% python3 -q
>>> import numpy as np
>>> np.set_printoptions(suppress=True, linewidth=140)
>>> arr = np.array([[-18, 12, 12, -12], [-3, 2, 2, -2], [0, 0, 0, 0], [-24, 16, 16, -16]])
>>> print(arr)
[[-18  12  12 -12]
 [ -3   2   2  -2]
 [  0   0   0   0]
 [-24  16  16 -16]]
>>> rank = np.linalg.matrix_rank(arr)
>>> print(rank)
1
>>> N = np.linalg.svd(arr)[2][rank:].T
>>> print([int(np.linalg.matrix_rank(np.delete(arr, i, axis=0))) for i in range(4)])
[1, 1, 1, 1]
>>> m1 = np.load("m.npy")
>>> print(m1.round(2))
[[-0.67 -0.25 -0.7 ]
 [ 0.48 -0.87 -0.14]
 [-0.57 -0.43  0.7 ]]
>>> O, V = np.linalg.qr(m1[:, :2])[0], np.linalg.qr(m1[:, 2:])[0]
>>> sv = np.linalg.svd(O.T @ V, compute_uv=False)
>>> print(sv.round(2) + 0)
[0.]
>>> print((sv > 0.9).sum())
0
>>> print(np.round(np.linalg.norm(O @ O.T - V @ V.T, 2), 2))
1.0
>>> O = m1.astype(float).copy()
>>> for j in range(3):
...     O[:, j] -= O[:, :j] @ (O[:, :j].T @ O[:, j])
...     O[:, j] /= np.linalg.norm(O[:, j])
... 
>>> print(np.round(O.T @ O, 2) + 0)
[[1. 0. 0.]
 [0. 1. 0.]
 [0. 0. 1.]]
>>> x0 = np.array([0, -2, -1])
>>> y = m1 @ x0
>>> c, lr = np.zeros(3), 1 / np.linalg.norm(m1, 2) ** 2
>>> for i in range(60):
...     c -= lr * m1.T @ (m1 @ c - y)
...     if i % 10 == 0: print(i, round(np.linalg.norm(m1 @ c - y), 2))
... 
0 0.0
10 0.0
20 0.0
30 0.0
40 0.0
50 0.0
>>> print(c.round(2) + 0)
[ 0. -2. -1.]
>>> B = np.array([[1, 1], [1, -1]])
>>> rng = np.random.default_rng(81884)
>>> K = np.kron(B, np.kron(B, B))[rng.permutation(8)][:3]
>>> print(K)
[[ 1  1 -1 -1 -1 -1  1  1]
 [ 1 -1  1 -1  1 -1  1 -1]
 [ 1 -1 -1  1  1 -1 -1  1]]
>>> f, v = K[1], K[2]
>>> print(f @ f)
8
>>> p = (f @ v) / (f @ f) * f
>>> print(np.linalg.matrix_rank(np.outer(f, v)))
1
>>> print((v - p) @ f)
0.0
>>> print(np.outer(f, v))
[[ 1 -1 -1  1  1 -1 -1  1]
 [-1  1  1 -1 -1  1  1 -1]
 [ 1 -1 -1  1  1 -1 -1  1]
 [-1  1  1 -1 -1  1  1 -1]
 [ 1 -1 -1  1  1 -1 -1  1]
 [-1  1  1 -1 -1  1  1 -1]
 [ 1 -1 -1  1  1 -1 -1  1]
 [-1  1  1 -1 -1  1  1 -1]]
